>>> import numpy as np
>>> from numpy import linalg as LA
>>> np.set_printoptions(precision=2, suppress=True, linewidth=120)
>>> M2 = np.array([[-1, 2, 1], [0, 0, 3], [0, 2, -1], [0, -3, -2]])
>>> X = np.block([[np.zeros((4, 4)), M2], [M2.T, np.zeros((3, 3))]])
>>> print(X)
[[ 0.  0.  0.  0. -1.  2.  1.]
 [ 0.  0.  0.  0.  0.  0.  3.]
 [ 0.  0.  0.  0.  0.  2. -1.]
 [ 0.  0.  0.  0.  0. -3. -2.]
 [-1.  0.  0.  0.  0.  0.  0.]
 [ 2.  0.  2. -3.  0.  0.  0.]
 [ 1.  3. -1. -2.  0.  0.  0.]]
>>> LA.lstsq(X[:-1].T, X[-1])[2]
np.int32(5)
>>> np.round(X @ LA.pinv(X) @ X, 2) + 0
array([[ 0.,  0.,  0.,  0., -1.,  2.,  1.],
       [ 0.,  0.,  0.,  0.,  0.,  0.,  3.],
       [ 0.,  0.,  0.,  0.,  0.,  2., -1.],
       [ 0.,  0.,  0.,  0.,  0., -3., -2.],
       [-1.,  0.,  0.,  0.,  0.,  0.,  0.],
       [ 2.,  0.,  2., -3.,  0.,  0.,  0.],
       [ 1.,  3., -1., -2.,  0.,  0.,  0.]])
>>> print(np.round(np.trace(LA.pinv(X) @ X), 2))
6.0
>>> np.abs(np.diag(LA.qr(X)[1])) > 1e-9
array([ True,  True,  True, False,  True,  True,  True])
>>> np.round(np.abs(LA.eigvals(X)).max(), 2)
np.float64(4.72)
>>> np.allclose(X, X.T)
True
>>> np.allclose(X @ X.T, X.T @ X)
True
>>> print(LA.matrix_power(X, 4))
[[ 118.   84.   56. -182.    0.    0.    0.]
 [  84.  135.   -9. -144.    0.    0.    0.]
 [  56.   -9.   59.  -78.    0.    0.    0.]
 [-182. -144.  -78.  285.    0.    0.    0.]
 [   0.    0.    0.    0.    6.  -42.  -28.]
 [   0.    0.    0.    0.  -42.  329.  194.]
 [   0.    0.    0.    0.  -28.  194.  262.]]
>>> X @ X
array([[ 6.,  3.,  3., -8.,  0.,  0.,  0.],
       [ 3.,  9., -3., -6.,  0.,  0.,  0.],
       [ 3., -3.,  5., -4.,  0.,  0.,  0.],
       [-8., -6., -4., 13.,  0.,  0.,  0.],
       [ 0.,  0.,  0.,  0.,  1., -2., -1.],
       [ 0.,  0.,  0.,  0., -2., 17.,  6.],
       [ 0.,  0.,  0.,  0., -1.,  6., 15.]])
>>> print((X + X.T) / 2)
[[ 0.  0.  0.  0. -1.  2.  1.]
 [ 0.  0.  0.  0.  0.  0.  3.]
 [ 0.  0.  0.  0.  0.  2. -1.]
 [ 0.  0.  0.  0.  0. -3. -2.]
 [-1.  0.  0.  0.  0.  0.  0.]
 [ 2.  0.  2. -3.  0.  0.  0.]
 [ 1.  3. -1. -2.  0.  0.  0.]]
